$ ipython --no-banner

In [1]: import numpy as np

In [2]: from numpy import linalg as LA

In [3]: np.set_printoptions(suppress=True, linewidth=120)

In [4]: rd = lambda a: np.round(a, 2) + 0

In [5]: F = np.load("m.npy")

In [6]: F
Out[6]: 
array([[-9., -6.,  0.,  1.],
       [14., 10.,  0., -2.],
       [12.,  6.,  3., -1.],
       [-8., -4.,  0.,  2.]])

In [7]: vals, evecs = LA.eig(F)

In [8]: rd(np.sort(LA.eigvals(F.T)))
Out[8]: array([-2.,  2.,  3.,  3.])

In [9]: rd(np.sort(LA.eigvals(LA.inv(F))))
Out[9]: array([-0.5 ,  0.33,  0.33,  0.5 ])

In [10]: q, evecs = LA.qr(F[:, :3])[0], LA.qr(F[:, 3:])[0]

In [11]: s = LA.svd(q.T @ evecs, compute_uv=False)

In [12]: rd(s)
Out[12]: array([0.99])

In [13]: rd(np.degrees(np.arccos(s.clip(0, 1))))
Out[13]: array([7.93])

In [14]: rng = np.random.default_rng(42)

In [15]: idx = rng.permutation(4)

In [16]: idx
Out[16]: array([3, 2, 1, 0])

In [17]: out = F[idx][:, idx]

In [18]: np.diag(out)
Out[18]: array([ 2.,  3., 10., -9.])

In [19]: rd(LA.det(out)), rd(LA.det(F[idx]))
Out[19]: (np.float64(-36.0), np.float64(-36.0))

In [20]: out
Out[20]: 
array([[ 2.,  0., -4., -8.],
       [-1.,  3.,  6., 12.],
       [-2.,  0., 10., 14.],
       [ 1.,  0., -6., -9.]])

In [21]: np.trace(out)
Out[21]: np.float64(6.0)

In [22]: rd(np.sort(np.abs(LA.eigvals(out))))
Out[22]: array([2., 2., 3., 3.])

In [23]: rd(LA.det(F))
Out[23]: np.float64(-36.0)

In [24]: (F + F.T) / 2
Out[24]: 
array([[-9. ,  4. ,  6. , -3.5],
       [ 4. , 10. ,  3. , -3. ],
       [ 6. ,  3. ,  3. , -0.5],
       [-3.5, -3. , -0.5,  2. ]])

In [25]: np.trace(F)
Out[25]: np.float64(6.0)

In [26]: F.inv()
AttributeError: 'numpy.ndarray' object has no attribute 'inv'


In [27]: np.allclose(F, F.T)
Out[27]: False

In [28]: W0 = np.array([[0.2, 0.01, 0.11, -0.1, -0.15],
    ...:     [0.2, 0.01, 0.11, -0.1, -0.15],
    ...:     [-1.8, -0.09, -0.99, 0.9, 1.35]])

In [29]: W0
Out[29]: 
array([[ 0.2 ,  0.01,  0.11, -0.1 , -0.15],
       [ 0.2 ,  0.01,  0.11, -0.1 , -0.15],
       [-1.8 , -0.09, -0.99,  0.9 ,  1.35]])

In [30]: left, s, vt = LA.svd(W0)

In [31]: evecs = vt[:(s > 1e-8).sum()]

In [32]: vec = W0[0] + 4 * W0[1] + rng.integers(2) * np.eye(5)[4]

In [33]: vec
Out[33]: array([ 1.  ,  0.05,  0.55, -0.5 , -0.75])

In [34]: np.allclose(evecs.T @ evecs @ vec, vec)
Out[34]: True

In [35]: LA.matrix_rank(np.vstack([W0, vec]))
Out[35]: np.int64(1)

In [36]: rd(LA.norm(vec - evecs.T @ evecs @ vec))
Out[36]: np.float64(0.0)

In [37]: rd(evecs.T @ evecs)
Out[37]: 
array([[ 0.47,  0.02,  0.26, -0.24, -0.35],
       [ 0.02,  0.  ,  0.01, -0.01, -0.02],
       [ 0.26,  0.01,  0.14, -0.13, -0.19],
       [-0.24, -0.01, -0.13,  0.12,  0.18],
       [-0.35, -0.02, -0.19,  0.18,  0.27]])

In [38]: rd(np.diag(evecs.T @ evecs))
Out[38]: array([0.47, 0.  , 0.14, 0.12, 0.27])
